$ python -q
>>> import numpy as np
>>> import numpy.linalg as la
>>> np.set_printoptions(precision=2, suppress=True, linewidth=100)
>>> rng = np.random.default_rng(156502)
>>> X = np.array([[-2, -2, -1, -1, 0, 2, -1],
...     [-1, 0, 0, -2, -2, -1, 1],
...     [-2, -2, 2, 2, 1, 0, -2],
...     [-2, 1, 1, 2, 2, -1, 1],
...     [1, -2, 1, -2, 1, 1, -2],
...     [2, 2, 0, 2, 2, 1, -2]]) * (rng.random((6, 7)) < 0.3)
>>> X
array([[ 0, -2,  0,  0,  0,  0,  0],
       [ 0,  0,  0,  0,  0,  0,  0],
       [ 0, -2,  2,  0,  0,  0, -2],
       [ 0,  0,  0,  0,  0,  0,  0],
       [ 0,  0,  0,  0,  0,  0,  0],
       [ 0,  0,  0,  0,  0,  0, -2]])
>>> # columns 0 and 3 are equal
>>> rank = la.matrix_rank(X)
>>> print(rank)
3
>>> N = la.svd(X)[2][rank:].T
>>> print(np.allclose(X @ N, 0))
True
>>> print([int(la.matrix_rank(np.delete(X, i, axis=0))) for i in range(6)])
[2, 3, 2, 3, 3, 2]
>>> [int(la.matrix_rank(X[:, :j + 1])) for j in range(7)]
[0, 1, 2, 2, 2, 2, 3]
>>> la.matrix_rank(X.T @ X), la.matrix_rank(X @ X.T)
(np.int64(3), np.int64(3))
>>> [int(la.matrix_rank(X[:i])) for i in range(1, len(X) + 1)]
[1, 1, 2, 2, 2, 3]
>>> np.round(N @ N.T, 2) + 0
array([[1., 0., 0., 0., 0., 0., 0.],
       [0., 0., 0., 0., 0., 0., 0.],
       [0., 0., 0., 0., 0., 0., 0.],
       [0., 0., 0., 1., 0., 0., 0.],
       [0., 0., 0., 0., 1., 0., 0.],
       [0., 0., 0., 0., 0., 1., 0.],
       [0., 0., 0., 0., 0., 0., 0.]])
